$ ipython --no-banner

In [1]: import numpy as np

In [2]: np.set_printoptions(precision=3, suppress=True, linewidth=120)

In [3]: B = np.array([[-3, 3, -1, -2], [1, -1, -3, 3], [1, -2, 0, 2], [0, -1, -1, -2]])

In [4]: cent = np.array([[2]])

In [5]: K = np.block([[B, np.array([[0], [5], [4], [1]])], [np.zeros((1, 4)), cent]])

In [6]: K
Out[6]: 
array([[-3.,  3., -1., -2.,  0.],
       [ 1., -1., -3.,  3.,  5.],
       [ 1., -2.,  0.,  2.,  4.],
       [ 0., -1., -1., -2.,  1.],
       [ 0.,  0.,  0.,  0.,  2.]])

In [7]: round(float(np.linalg.det(K.T)), 3)
Out[7]: -76.0

In [8]: np.einsum("ij,ji->", K, K)
Out[8]: np.float64(24.0)

In [9]: np.kron(np.eye(2, dtype=int), K)
Out[9]: 
array([[-3.,  3., -1., -2.,  0., -0.,  0., -0., -0.,  0.],
       [ 1., -1., -3.,  3.,  5.,  0., -0., -0.,  0.,  0.],
       [ 1., -2.,  0.,  2.,  4.,  0., -0.,  0.,  0.,  0.],
       [ 0., -1., -1., -2.,  1.,  0., -0., -0., -0.,  0.],
       [ 0.,  0.,  0.,  0.,  2.,  0.,  0.,  0.,  0.,  0.],
       [-0.,  0., -0., -0.,  0., -3.,  3., -1., -2.,  0.],
       [ 0., -0., -0.,  0.,  0.,  1., -1., -3.,  3.,  5.],
       [ 0., -0.,  0.,  0.,  0.,  1., -2.,  0.,  2.,  4.],
       [ 0., -0., -0., -0.,  0.,  0., -1., -1., -2.,  1.],
       [ 0.,  0.,  0.,  0.,  0.,  0.,  0.,  0.,  0.,  2.]])

In [10]: np.einsum("ii->", K)
Out[10]: np.float64(-4.0)

In [11]: np.round(np.poly(K), 3) + 0
Out[11]: array([  1.,   4.,  -4., -35.,   0.,  76.])

In [12]: rng = np.random.default_rng(73196)

In [13]: B = K + rng.integers(-2, 3, (5, 4)) @ rng.integers(-2, 3, (4, 5))

In [14]: B
Out[14]: 
array([[  5.,  -1.,  -3., -10.,   0.],
       [ -5.,   3.,  -1.,   7.,   7.],
       [ -5.,   6.,   2.,   2.,   6.],
       [ -5.,   1.,   4.,  -1.,   4.],
       [  3.,  -6.,  -3.,   5.,  -3.]])

In [15]: B - K
Out[15]: 
array([[ 8., -4., -2., -8.,  0.],
       [-6.,  4.,  2.,  4.,  2.],
       [-6.,  8.,  2.,  0.,  2.],
       [-5.,  2.,  5.,  1.,  3.],
       [ 3., -6., -3.,  5., -5.]])

In [16]: np.abs(B - K).sum(axis=1)
Out[16]: array([22., 18., 18., 16., 22.])

In [17]: np.round(np.linalg.svd(B - K, compute_uv=False), 3) + 0
Out[17]: array([19.03 , 10.807,  4.435,  1.178,  0.   ])

In [18]: f = np.array([2, 0, 0, 4, 0])

In [19]: B = K + np.outer(f, np.eye(5)[2])

In [20]: np.linalg.matrix_rank(np.linalg.inv(B) - np.linalg.inv(K), tol=1e-8)
Out[20]: np.int64(1)

In [21]: round(np.linalg.det(B) / np.linalg.det(K), 3), np.round(1 + np.linalg.solve(K, f)[2], 3)
Out[21]: (np.float64(0.211), np.float64(0.211))

In [22]: np.linalg.matrix_rank(B - K)
Out[22]: np.int64(1)

In [23]: m1 = np.loadtxt("mat.csv", delimiter=",")

In [24]: m1
Out[24]: 
array([[-0.29 ,  0.202, -0.121, -0.431,  0.018, -0.095,  0.179, -0.05 ],
       [-1.076, -2.189,  2.058,  2.678, -2.581, -1.752,  3.114, -2.845],
       [-2.886, -5.338,  5.358,  7.428, -5.296, -5.589,  7.914, -8.244],
       [-0.26 , -0.656,  0.163,  1.012, -0.564, -1.087,  1.429, -1.001],
       [ 0.188,  0.705, -0.412, -1.013,  0.216,  0.893, -1.304,  0.786],
       [ 0.958,  0.709, -1.064, -1.633,  1.535,  1.424, -1.396,  1.354],
       [ 0.826,  2.159, -2.385, -2.445,  1.874,  2.212, -2.518,  2.55 ],
       [-0.637, -0.385, -0.591,  0.313, -0.007, -0.289,  0.205, -0.425],
       [-0.002, -0.911,  0.988,  1.411, -1.147, -0.472,  1.407, -1.764],
       [-1.869, -3.38 ,  3.806,  5.613, -3.173, -3.38 ,  5.416, -5.713],
       [ 0.65 ,  2.261, -2.066, -2.645,  1.324,  1.663, -3.053,  2.392],
       [ 2.482,  4.189, -4.582, -6.417,  4.799,  3.733, -5.843,  6.415],
       [-0.277, -0.633,  0.78 ,  0.048, -0.557, -0.805,  0.06 , -0.634],
       [ 0.723,  2.652, -2.085, -2.851,  1.135,  1.654, -2.25 ,  2.626],
       [ 1.086,  2.519, -2.564, -3.327,  2.408,  2.621, -3.261,  3.432],
       [-0.737, -1.597,  1.602,  2.895, -1.428, -1.795,  2.684, -2.073],
       [ 1.085,  3.655, -2.816, -5.032,  3.328,  2.981, -5.01 ,  5.212],
       [ 1.804,  4.782, -5.159, -7.531,  4.85 ,  4.935, -7.52 ,  7.115],
       [-0.004,  0.658, -0.68 , -0.788,  0.658,  0.396, -0.949,  0.697],
       [ 0.693,  0.915, -0.67 , -0.303,  0.488, -0.156, -1.041,  0.474],
       [-0.34 , -0.625,  0.269,  0.945, -0.256, -0.051,  1.034, -1.259],
       [ 0.548,  0.442, -0.315, -0.576, -0.091,  0.125, -0.191,  0.378],
       [ 0.829,  1.587, -0.9  , -1.837,  0.867,  1.999, -1.756,  1.876],
       [ 0.291,  0.214, -0.062, -0.026,  0.184,  0.224, -0.002,  0.362],
       [ 1.103,  1.213, -1.63 , -1.862,  0.745,  1.178, -1.38 ,  1.665],
       [-0.092, -0.823,  0.894,  1.061, -0.566, -0.889,  1.433, -1.517],
       [-0.254, -0.191,  0.38 ,  0.503,  0.177, -0.348, -0.066,  0.165],
       [-0.499, -0.316,  0.346,  1.016, -0.504, -0.08 ,  0.682, -0.254]])

In [25]: dist = np.linalg.norm(m1[:, None] - m1[None], axis=-1)

In [26]: dist[13].round(6).argsort(kind="stable")[:4]
Out[26]: array([13, 10,  6, 22])

In [27]: dist.mean(axis=1).argmax()
Out[27]: np.int64(2)

In [28]: (dist + 1e9 * np.eye(28)).round(6).argmin(axis=1)
Out[28]: array([23, 15,  9, 25, 18, 24, 10,  0, 25,  1, 13, 17, 26, 10,  6,  1, 14, 11,  4, 18, 27, 23, 24, 21,  5,  8, 23, 20])

In [29]: dist[:5, :5]
Out[29]: 
array([[ 0.   ,  6.832, 17.737,  2.586,  2.195],
       [ 6.832,  0.   , 10.997,  4.487,  8.787],
       [17.737, 10.997,  0.   , 15.302, 19.734],
       [ 2.586,  4.487, 15.302,  0.   ,  4.656],
       [ 2.195,  8.787, 19.734,  4.656,  0.   ]])

In [30]: x0 = np.array([-1, 1, -3, -3, -3, 2, -2, -2])

In [31]: y = m1 @ x0

In [32]: np.linalg.lstsq(m1, y)[0]
Out[32]: array([-1.,  1., -3., -3., -3.,  2., -2., -2.])

In [33]: np.round(np.linalg.pinv(m1) @ m1, 3) + 0
Out[33]: 
array([[1., 0., 0., 0., 0., 0., 0., 0.],
       [0., 1., 0., 0., 0., 0., 0., 0.],
       [0., 0., 1., 0., 0., 0., 0., 0.],
       [0., 0., 0., 1., 0., 0., 0., 0.],
       [0., 0., 0., 0., 1., 0., 0., 0.],
       [0., 0., 0., 0., 0., 1., 0., 0.],
       [0., 0., 0., 0., 0., 0., 1., 0.],
       [0., 0., 0., 0., 0., 0., 0., 1.]])

In [34]: np.linalg.solve(m1.T @ m1, m1.T @ y)
Out[34]: array([-1.,  1., -3., -3., -3.,  2., -2., -2.])

In [35]: y = y + 0.02 * rng.normal(size=28)

In [36]: y
Out[36]: 
array([  1.625, -11.618, -35.428,  -5.258,   6.944,   6.121,  14.532,   0.99 ,  -4.893, -26.435,  16.415,  26.667,
        -1.646,  15.892,  16.79 , -14.864,  21.683,  37.175,   4.376,   2.455,  -2.837,   2.721,  10.125,  -0.626,
        10.15 ,  -6.483,  -4.017,  -3.44 ])

In [37]: c, *_ = np.linalg.lstsq(m1, y)

In [38]: c
Out[38]: array([-0.998,  0.986, -3.006, -3.018, -3.006,  1.987, -1.975, -1.976])

In [39]: np.round(np.linalg.norm(y - m1 @ c), 3)
Out[39]: np.float64(0.091)

In [40]: f, r1 = m1[1], m1[10]

In [41]: np.round(f @ r1, 3)
Out[41]: np.float64(-39.627)

In [42]: p = (f @ r1) / (f @ f) * f

In [43]: np.round((r1 - p) @ f, 3)
Out[43]: np.float64(0.0)

In [44]: np.round(np.linalg.norm(f + r1) ** 2 + np.linalg.norm(f - r1) ** 2, 3)
Out[44]: np.float64(162.477)

In [45]: E = np.load("x.npy")

In [46]: E
Out[46]: 
array([[-1, -1, -1, -1, -1, -1, -1],
       [-1, -2, -2, -2, -2, -2, -2],
       [-1, -2, -3, -3, -3, -3, -3],
       [-1, -2, -3, -4, -4, -4, -4],
       [-1, -2, -3, -4, -5, -5, -5],
       [-1, -2, -3, -4, -5, -6, -6],
       [-1, -2, -3, -4, -5, -6, -7]])

In [47]: B = np.linalg.inv(E)

In [48]: np.round(np.linalg.cond(E), 3)
Out[48]: np.float64(87.567)

In [49]: np.linalg.inv(B)
Out[49]: 
array([[-1., -1., -1., -1., -1., -1., -1.],
       [-1., -2., -2., -2., -2., -2., -2.],
       [-1., -2., -3., -3., -3., -3., -3.],
       [-1., -2., -3., -4., -4., -4., -4.],
       [-1., -2., -3., -4., -5., -5., -5.],
       [-1., -2., -3., -4., -5., -6., -6.],
       [-1., -2., -3., -4., -5., -6., -7.]])

In [50]: round(np.linalg.det(E) * np.linalg.det(B), 3)
Out[50]: np.float64(1.0)

In [51]: np.linalg.norm(E, axis=1)
Out[51]: array([ 2.646,  5.   ,  7.071,  8.832, 10.247, 11.269, 11.832])

In [52]: np.round(np.linalg.norm(E, "nuc"), 3)
Out[52]: np.float64(28.0)

In [53]: round(float(np.linalg.norm(E, 1)), 3), np.round(np.linalg.norm(E, np.inf), 3)
Out[53]: (28.0, np.float64(28.0))

In [54]: np.round(np.linalg.norm(E[4] - E[5]), 3)
Out[54]: np.float64(1.414)

In [55]: round(np.linalg.norm(E) ** 2 / np.linalg.norm(E, 2) ** 2, 3)
Out[55]: np.float64(1.016)

In [56]: try:
    ...:     np.linalg.cholesky(E)
    ...: except np.linalg.LinAlgError as e:
    ...:     print(e)
    ...: 
Matrix is not positive definite

In [57]: [round(float(np.linalg.det(E[:i, :i])), 2) + 0 for i in range(1, 8)]
Out[57]: [-1.0, 1.0, -1.0, 1.0, -1.0, 1.0, -1.0]

In [58]: np.all(np.linalg.eigvalsh(E) > 0)
Out[58]: np.False_

In [59]: ang = np.radians(67)

In [60]: R = np.eye(7)

In [61]: R[2, 2] = R[1, 1] = np.cos(ang)

In [62]: R[2, 1], R[1, 2] = -np.sin(ang), np.sin(ang)

In [63]: R
Out[63]: 
array([[ 1.   ,  0.   ,  0.   ,  0.   ,  0.   ,  0.   ,  0.   ],
       [ 0.   ,  0.391,  0.921,  0.   ,  0.   ,  0.   ,  0.   ],
       [ 0.   , -0.921,  0.391,  0.   ,  0.   ,  0.   ,  0.   ],
       [ 0.   ,  0.   ,  0.   ,  1.   ,  0.   ,  0.   ,  0.   ],
       [ 0.   ,  0.   ,  0.   ,  0.   ,  1.   ,  0.   ,  0.   ],
       [ 0.   ,  0.   ,  0.   ,  0.   ,  0.   ,  1.   ,  0.   ],
       [ 0.   ,  0.   ,  0.   ,  0.   ,  0.   ,  0.   ,  1.   ]])

In [64]: B = E @ R.T

In [65]: np.allclose(np.linalg.norm(E, axis=1), np.linalg.norm(B, axis=1))
Out[65]: True

In [66]: x0 = np.array([-2, 1, 0, 2, 0, 2, 1])

In [67]: y = R @ x0

In [68]: c, lr = np.zeros(7), 1 / np.linalg.norm(R, 2) ** 2

In [69]: for i in range(20):
    ...:     c -= lr * R.T @ (R @ c - y)
    ...:     if i % 5 == 0: print(i, round(np.linalg.norm(R @ c - y), 3))
    ...: 
0 0.0
5 0.0
10 0.0
15 0.0

In [70]: np.round(np.linalg.cond(R), 3)
Out[70]: np.float64(1.0)

In [71]: M = np.loadtxt("arr.csv", delimiter=",")

In [72]: M
Out[72]: 
array([[  0.8,  -0.3,  -0.8,   0.5,  -0.5,   1.2,  -1.2,   0. ],
       [ -0.9,  -1.5,  -2.8,  -0.6,   0.5,   0.4,  -0.1,   1. ],
       [ -0.1,   0.3,   0.4,  -0.3,  -0.7,   1.3,   0.2,  -0.9],
       [ -1.7,  -0.7,   0.1,  -1.7,  -0.8,   1.1,  -1.1,   0.7],
       [ -0.1,  -0.9,   0.5,   0.3,   0. ,  -1.3,  -1.3,   0.8],
       [  0.5,   0.2,  -1.4,  -1.7,   0.7,  -0.8,   1.2,  -1.2],
       [ -1. ,   3. ,  -0.8,   0.5,  -0.2,   1.3,  -0.5,   0.9],
       [ -1.4,   1.2,  -0.5,   0.6,   0.4,  -0.3,   0.4,   1. ],
       [  0.2,  -0.3,  -0.5,   1.3,  -0.1,  -0.2,  -0.3,   1.3],
       [ -0.1,   1.5,   1.2,   0.2,   1.4,  -0.1,   0.7,  -1.3],
       [ -0.6,   2. ,   0.2,   0.8,  -0.1,   0.5,  -0.2,   1.6],
       [  2.4,   1.1,   0.2,   0.2,  -0.5,  -0.2,   1.1,   1.5],
       [  0.2,  -0.8,   1.4,  -2.2,  -0.3,  -0.7,  -0.4,  -1.8],
       [  2.5,  -1.6,  -0.3,   0.8,  -2.1,   0.3,   0.9,  -0.3],
       [ -1.9,   0.3,   0. ,   0.7,  -0.5,   0. ,   0.5,  -0.3],
       [  0.3,   0.3,  -0.3,   0.9,   0.4,   0.4,   0.6,   0.2],
       [ -0.1,  -1.4,  -0.5,  -2.8,   0.8,   0.2,  -1.5,  -1. ],
       [ -1.1,   1.8,   0. ,   1.9,   1. ,  -0.2,  -0.6,  -0.9],
       [  0. ,  -1.3,  -1.3,   0.9,   0.3,  -2.5,   0.1,   1.1],
       [ -0.3,   0.2,  -0.1,  -1.7,   0.5,   0.1,   0.5,  -0.3],
       [ -0.9,   1.5,   1.6,   0.8,  -0.2,   0.5,  -0.6,  -0.7],
       [ -0.3,  -1.6,  -1.6,  -1.8,   0. ,  -1.2,  -0.3,   0.8],
       [ -0.4,  -0.6,   1.1,  -0.6,   0.4,   1.1,  -1.1,  -0.2],
       [ -0.1,  -0.2,   0.7,   0.4,  -0.8,   2. ,  -1.9,   0.2],
       [  0.6,   0.7,   0. ,   0.5,  -2.5,   0.8,  -0.7,   0.6],
       [ -0.8,   1.1,   0.8,   0. ,   0.5,  -0.9,  -0.8,   1. ],
       [  1.7,   0.6,   0.3,   1.6,  -0.9,   0.6,  -0.9,   2.1],
       [  0.2,  -0.7,  -0.7,  -0.2,  -0.7,   1.5,   0.4,  -1.2],
       [ -0.4,  -1.3,  -0.8,   2.6,  -1.3,   0. ,  -0.4,  -0.5],
       [ -2. ,   3. ,  20. ,  -5. , -20. ,   1. ,  10. ,  -7. ],
       [  0.2,   0.5,  -1.5,  -0.2,  -0.5,  -0.1,   0. ,   1.2],
       [  0.8,   1.7,  -2.3,   1.1,   0.1,  -0.5,   0.6,   0.2]])

In [73]: # row 29 dominates

In [74]: x0 = np.array([4, 5, 0, 7, 4, 2, 3, 5])

In [75]: y = M @ x0

In [76]: np.round(np.linalg.lstsq(M, y)[0], 3) + 0
Out[76]: array([4., 5., 0., 7., 4., 2., 3., 5.])

In [77]: np.round(np.linalg.solve(M.T @ M, M.T @ y), 3) + 0
Out[77]: array([4., 5., 0., 7., 4., 2., 3., 5.])

In [78]: y = y + 0.02 * rng.normal(size=32)

In [79]: y
Out[79]: 
array([   2.005,   -7.84 ,   -5.098,  -23.002,   -5.294,  -10.098,   19.294,   11.786,   13.18 ,    9.515,   21.2  ,
         24.915,  -31.419,    0.994,   -3.196,   14.175,  -32.894,   15.227,    1.802,   -9.848,    4.401,  -21.086,
         -9.288,   -2.509,    1.884,    5.066,   26.409,   -8.736,    1.211, -110.971,    5.689,   21.634])

In [80]: c, *_ = np.linalg.lstsq(M, y)

In [81]: np.round(np.linalg.norm(y - M @ c), 3)
Out[81]: np.float64(0.101)

In [82]: [round(float(np.linalg.norm(np.linalg.solve(M.T @ M + lam * np.eye(8), M.T @ y))), 2) for lam in (0, 1, 10, 100)]
Out[82]: [12.0, 11.64, 9.8, 5.11]
